% ipython --no-banner

In [1]: import numpy as np

In [2]: np.set_printoptions(precision=1, suppress=True, linewidth=200)

In [3]: X = np.load("x.npy")

In [4]: print(X)
[[-0.2 -9.   0.5  0.1]
 [ 0.  -1.   0.2 -0.5]
 [ 0.5 -8.   0.2 -0.2]]

In [5]: other = X / np.linalg.norm(X, axis=1, keepdims=True)

In [6]: gram = other @ other.T

In [7]: print(gram[0])
[1.  0.9 1. ]

In [8]: print((gram - 2 * np.eye(3)).round(6).argmax(axis=1))
[2 2 0]

In [9]: print(gram)
[[1.  0.9 1. ]
 [0.9 1.  0.9]
 [1.  0.9 1. ]]

In [10]: print(np.linalg.norm(other, axis=1))
[1. 1. 1.]

In [11]: def softmax(z):
    ...:     e = np.exp(z - z.max(axis=-1, keepdims=True))
    ...:     return e / e.sum(axis=-1, keepdims=True)
    ...: 

In [12]: print(softmax(X[1] + 2))
[0.3 0.1 0.4 0.2]

In [13]: print(softmax(X).sum(axis=1))
[1. 1. 1.]

In [14]: att = X @ X.T / np.sqrt(4)

In [15]: print(np.round(softmax(att)[1] @ X, 1) + 0)
[ 0.1 -8.5  0.4  0. ]

In [16]: print(np.round(softmax(att), 1) + 0)
[[1.  0.  0. ]
 [0.6 0.  0.4]
 [1.  0.  0. ]]

In [17]: E = np.load("a.npy")

In [18]: print(E)
[[4 5 4 4 5]
 [1 2 1 1 2]
 [2 3 2 2 3]]

In [19]: U, sig, Vh = np.linalg.svd(E)

In [20]: print(np.argmax(sig[:-1] / (sig[1:] + 1e-6)) + 1)
2

In [21]: print(sig.round(1) + 0)
[11.8  0.8  0. ]

In [22]: other = U[:, :2] @ np.diag(sig[:2]) @ Vh[:2]

In [23]: print(np.linalg.matrix_rank(E, rtol=0.05))
2

In [24]: print(round(float(np.abs(E - other).max()), 1))
0.0

In [25]: print([round(float(x), 1) for x in np.linalg.svd(E, compute_uv=False)[:3]])
[11.8, 0.8, 0.0]

In [26]: print(np.linalg.matrix_rank(E, rtol=0.1))
1

In [27]: print(np.linalg.cond(E) > 100)
True

In [28]: print(np.allclose(E[:-1].T @ np.linalg.lstsq(E[:-1].T, E[-1])[0], E[-1]))
True

In [29]: print(np.linalg.lstsq(E[:-1].T, E[-1])[2])
2

In [30]: print(E @ np.linalg.pinv(E) @ E)
[[4. 5. 4. 4. 5.]
 [1. 2. 1. 1. 2.]
 [2. 3. 2. 2. 3.]]

In [31]: U, sig, Vh = np.linalg.svd(E)

In [32]: V = Vh[:(sig > 1e-8).sum()]

In [33]: rng = np.random.default_rng(260)

In [34]: x = E[1] + 4 * E[2] + rng.integers(2) * np.eye(5)[1]

In [35]: print(x)
[ 9. 15.  9.  9. 14.]

In [36]: print(round(np.linalg.norm(x - V.T @ V @ x), 1))
0.7

In [37]: print(np.allclose(V.T @ V @ x, x))
False

In [38]: print(np.linalg.matrix_rank(np.vstack([E, x])))
3

In [39]: rank = np.linalg.matrix_rank(E)

In [40]: print(rank)
2

In [41]: ns = np.linalg.svd(E)[2][rank:].T

In [42]: print([int(np.linalg.matrix_rank(np.delete(E, i, axis=0))) for i in range(3)])
[2, 2, 2]

In [43]: print([int(np.linalg.matrix_rank(E[:, :j + 1])) for j in range(5)])
[1, 2, 2, 2, 2]

In [44]: print(np.round(ns @ ns.T, 1) + 0)
[[ 0.7  0.  -0.3 -0.3  0. ]
 [ 0.   0.5  0.   0.  -0.5]
 [-0.3  0.   0.7 -0.3  0. ]
 [-0.3  0.  -0.3  0.7  0. ]
 [ 0.  -0.5  0.   0.   0.5]]

In [45]: print(np.allclose(E @ ns, 0))
True

In [46]: print(np.round(E @ ns, 1) + 0)
[[0. 0. 0.]
 [0. 0. 0.]
 [0. 0. 0.]]

In [47]: data = np.loadtxt("data.csv", delimiter=",")

In [48]: print(data)
[[-0.8 -0.3  0.5]
 [-0.5 -0.1 -0.9]
 [ 0.3 -1.  -0.1]]

In [49]: z = rng.permutation(3)

In [50]: other = data[:, z] * rng.choice([-1, 1], 3)

In [51]: print(other)
[[ 0.5  0.3 -0.8]
 [-0.9  0.1 -0.5]
 [-0.1  1.   0.3]]

In [52]: U, _, Vh = np.linalg.svd(data.T @ other)

In [53]: print(np.round(np.linalg.lstsq(data, other)[0], 1) + 0)
[[ 0.  0.  1.]
 [ 0. -1.  0.]
 [ 1.  0.  0.]]

In [54]: print(np.round(U @ Vh, 1) + 0)
[[ 0.  0.  1.]
 [ 0. -1.  0.]
 [ 1.  0.  0.]]

In [55]: print(np.allclose(other, other.T))
False

In [56]: print(round(np.trace(other), 1))
0.9

In [57]: print(np.round(np.linalg.det(other), 1))
1.0

In [58]: print(np.allclose(other @ other.T, other.T @ other))
True

In [59]: print(other @ other)
[[ 0.1 -0.6 -0.8]
 [-0.5 -0.7  0.5]
 [-0.9  0.3 -0.3]]

In [60]: print((other - other.T) / 2)
[[ 0.   0.6 -0.4]
 [-0.6  0.  -0.7]
 [ 0.4  0.7  0. ]]

In [61]: print(round(np.abs(np.linalg.eigvals(other)).max(), 1))
1.0

In [62]: r0 = np.array([-2, -2, 1])

In [63]: other = data + np.outer(r0, np.eye(3)[1])

In [64]: print(np.linalg.matrix_rank(other - data))
1

In [65]: print(np.round(np.linalg.det(other) / np.linalg.det(data), 1), round(float(1 + np.linalg.solve(data, r0)[1]), 1))
0.8 0.8

In [66]: feats = np.loadtxt("dump.csv", delimiter=",")

In [67]: print(feats)
[[-7.3  3.7  5.7]
 [ 2.7  3.8  8.8]
 [ 6.9  7.2  0.5]
 [ 5.2  8.4 -1.6]
 [ 3.9 -4.8  7.9]
 [-4.8  3.1 -8.2]
 [-7.8  6.2  0.3]
 [ 3.6  3.2 -8.7]
 [ 6.9  6.   3.9]
 [ 9.1 -4.2  0.4]
 [ 9.7  2.1 -0.9]
 [ 1.6  1.9  9.7]
 [ 9.6 -1.2 -2.5]
 [ 6.8 -7.  -2.2]
 [ 1.4  9.9 -0.3]
 [ 9.5  3.2  0.2]
 [ 6.1  3.  -7.3]
 [-9.4  3.1 -1.1]
 [ 3.4 -2.7  9. ]
 [ 4.9  4.8  7.3]
 [-0.1  1.9  9.8]
 [ 0.5  6.2 -7.9]
 [-1.6  5.3 -8.3]
 [ 7.9  6.1 -1.2]
 [ 7.3  6.2 -2.7]
 [ 7.2  3.  -6.3]
 [-3.6 -3.5 -8.7]
 [ 8.2 -5.8  0.3]
 [ 9.1  1.5  3.9]
 [ 8.4 -5.2 -1.3]
 [-5.7 -0.8 -8.2]]

In [68]: cen = feats - feats.mean(axis=0)

In [69]: U, sig, Vh = np.linalg.svd(cen, full_matrices=False)

In [70]: print(np.searchsorted(np.cumsum(sig ** 2) / (sig ** 2).sum(), 0.9) + 1)
3

In [71]: print(np.abs(Vh[0]).argmax())
2

In [72]: print(sig ** 2 / (sig ** 2).sum())
[0.4 0.3 0.2]

In [73]: m1 = np.array([[5.0, 1.0, 0.0, 0.0, 0.0],
    ...:     [0.0, 5.0, 1.0, 0.0, 0.0],
    ...:     [0.0, 0.0, 5.0, 1.0, 0.0],
    ...:     [0.0, 0.0, 0.0, 5.0, 1.0],
    ...:     [0.0, 0.0, 0.0, 0.0, 5.0]])

In [74]: # triangular

In [75]: w, V = np.linalg.eig(m1)

In [76]: print(np.sort(np.linalg.eigvals(np.linalg.inv(m1))))
[0.2 0.2 0.2 0.2 0.2]

In [77]: print(w)
[5. 5. 5. 5. 5.]

In [78]: print(np.prod(w))
3125.0

In [79]: print(np.sort(np.linalg.eigvals(m1 @ m1)))
[25. 25. 25. 25. 25.]

In [80]: gram = m1.T @ m1

In [81]: print((m1 @ m1.T).shape)
(5, 5)

In [82]: print(np.diag(gram))
[25. 26. 26. 26. 26.]

In [83]: print(np.linalg.eigvalsh(gram)[::-1])
[34.6 30.8 25.7 20.7 17.2]

In [84]: print(np.linalg.svd(m1, compute_uv=False) ** 2)
[34.6 30.8 25.7 20.7 17.2]

In [85]: J = np.load("layer1.npy")

In [86]: print(J)
[[-1.1 -2.  -0.9 -0.1  1.3]
 [-2.   0.4  0.1 -1.9  2.6]
 [-0.9  0.1 -2.8  0.8  0.1]
 [-0.1 -1.9  0.8  3.1  0. ]
 [ 1.3  2.6  0.1  0.   2.4]]

In [87]: print(round(np.linalg.det(2 * J), 1), np.round(np.linalg.det(J), 1))
5563.3 173.9

In [88]: print(np.poly(J))
[   1.    -2.   -27.8   37.8  166.5 -173.9]

In [89]: print(np.round(np.linalg.det(J[::-1]), 1))
173.9

In [90]: print(np.einsum("ii->", J))
2.0

In [91]: print(np.linalg.eigvals(J))
[ 5.   3.   1.  -4.  -2.9]

In [92]: print(np.round(np.linalg.det(J.T), 1))
173.9

In [93]: r0, v = J[0], J[3]

In [94]: print(round(float(r0 @ r0), 1))
7.7

In [95]: print(round(float(r0 @ v), 1))
2.9

In [96]: p = (r0 @ v) / (r0 @ r0) * r0

In [97]: print(v - p)
[ 0.3 -1.2  1.1  3.1 -0.5]

In [98]: print(np.linalg.matrix_rank(np.outer(r0, v)))
1

In [99]: print(np.round(np.outer(r0, v), 1) + 0)
[[ 0.1  2.1 -0.9 -3.4  0. ]
 [ 0.2  3.8 -1.6 -6.2  0. ]
 [ 0.1  1.7 -0.7 -2.8  0. ]
 [ 0.   0.2 -0.1 -0.3  0. ]
 [-0.1 -2.5  1.   4.   0. ]]

In [100]: print(p.round(1) + 0)
[-0.4 -0.7 -0.3  0.   0.5]

In [101]: print(np.linalg.cond(X) > 100)
False

In [102]: print(np.linalg.matrix_rank(X, rtol=0.1))
1

In [103]: z = rng.permutation(5)

In [104]: other = J[:, z] * rng.choice([-1, 1], 5)

In [105]: print(other)
[[ 1.3  2.   0.1 -0.9  1.1]
 [ 2.6 -0.4  1.9  0.1  2. ]
 [ 0.1 -0.1 -0.8 -2.8  0.9]
 [ 0.   1.9 -3.1  0.8  0.1]
 [ 2.4 -2.6 -0.   0.1 -1.3]]

In [106]: U, _, Vh = np.linalg.svd(J.T @ other)

In [107]: print(np.round(U @ Vh, 1) + 0)
[[ 0.  0.  0.  0. -1.]
 [ 0. -1.  0.  0.  0.]
 [ 0.  0.  0.  1.  0.]
 [ 0.  0. -1.  0.  0.]
 [ 1.  0.  0.  0.  0.]]

In [108]: A = np.load("block9.npy")

In [109]: print(A)
[[0. 4. 0.]
 [4. 1. 4.]
 [0. 4. 3.]]

In [110]: gram = A.T @ A

In [111]: print(gram)
[[16.  4. 16.]
 [ 4. 33. 16.]
 [16. 16. 25.]]

In [112]: print(np.linalg.matrix_rank(gram))
3

In [113]: print(np.linalg.svd(A, compute_uv=False) ** 2)
[50.8 21.1  2.2]

In [114]: print(np.linalg.eigvalsh(gram)[::-1])
[50.8 21.1  2.2]

In [115]: print(np.trace(gram), (A ** 2).sum())
74.0 74.0

In [116]: print((A @ A.T).shape)
(3, 3)

In [117]: print(np.diag(gram))
[16. 33. 25.]

In [118]: print(round(np.linalg.det(A[::-1]), 1))
48.0

In [119]: print(np.kron(np.eye(2, dtype=int), A))
[[0. 4. 0. 0. 0. 0.]
 [4. 1. 4. 0. 0. 0.]
 [0. 4. 3. 0. 0. 0.]
 [0. 0. 0. 0. 4. 0.]
 [0. 0. 0. 4. 1. 4.]
 [0. 0. 0. 0. 4. 3.]]

In [120]: print(np.round(np.linalg.det(2 * A), 1), np.round(np.linalg.det(A), 1))
-384.0 -48.0

In [121]: print(np.poly(A))
[  1.  -4. -29.  48.]

In [122]: print(round(float(np.linalg.det(A.T)), 1))
-48.0

In [123]: print(np.linalg.eigvals(A))
[-4.6  1.5  7.1]

In [124]: print(np.einsum("ij,ji->", A, A))
74.0

In [125]: w, V = np.linalg.eigh(A)

In [126]: x = np.array([3, -2, -2])

In [127]: print(x @ A @ x)
0.0

In [128]: print(np.linalg.eigvalsh(A[1:, 1:]))
[-2.1  6.1]

In [129]: print((np.sign(V[:, -1].round(6)) == np.sign(V[0, -1].round(6))).astype(int))
[1 1 1]

In [130]: print(V * np.maximum(w, 0) @ V.T)
[[1.7 2.  1. ]
 [2.  3.3 2.8]
 [1.  2.8 3.6]]

In [131]: print(np.abs(A).sum(axis=1).max(), round(np.abs(w).max(), 1))
9.0 7.1

In [132]: other = np.array([[8, 7, 7, -6], [1, -6, -9, -5], [2, -9, 7, 8], [-9, 6, -3, 2]])

In [133]: W0 = other.T @ other

In [134]: print(W0)
[[150 -22  88 -55]
 [-22 202  22 -72]
 [ 88  22 188  53]
 [-55 -72  53 129]]

In [135]: other = np.linalg.inv(W0)

In [136]: print((np.abs(other) > 1e-9).astype(int))
[[1 1 1 1]
 [1 1 1 1]
 [1 1 1 1]
 [1 1 1 1]]

In [137]: print(round(float(np.linalg.slogdet(W0)[0]), 1))
1.0

In [138]: print(other)
[[ 1.   0.6 -0.8  1.1]
 [ 0.6  0.4 -0.5  0.6]
 [-0.8 -0.5  0.7 -0.9]
 [ 1.1  0.6 -0.9  1.2]]

In [139]: x = np.array([-9, -8, -1, 6])

In [140]: target = W0 @ x

In [141]: b, lr = np.zeros(4), 1 / np.linalg.norm(W0, 2) ** 2

In [142]: for i in range(25):
     ...:     b -= lr * W0.T @ (W0 @ b - target)
     ...:     if i % 5 == 0: print(i, round(np.linalg.norm(W0 @ b - target), 1))
     ...: 
0 492.6
5 36.6
10 3.3
15 1.1
20 1.1

In [143]: print(b)
[-7.1 -6.9 -2.6  8.1]

In [144]: print(np.round(np.linalg.cond(W0), 1))
833.5

In [145]: r0 = np.array([5, 0, 1, 3])

In [146]: other = W0 + np.outer(r0, np.eye(4)[1])

In [147]: print(other)
[[150. -17.  88. -55.]
 [-22. 202.  22. -72.]
 [ 88.  23. 188.  53.]
 [-55. -69.  53. 129.]]

In [148]: print(np.round(np.linalg.det(other) / np.linalg.det(W0), 1), np.round(1 + np.linalg.solve(W0, r0)[1], 1))
5.3 5.3

In [149]: print(np.linalg.matrix_rank(np.linalg.inv(other) - np.linalg.inv(W0), tol=1e-8))
1
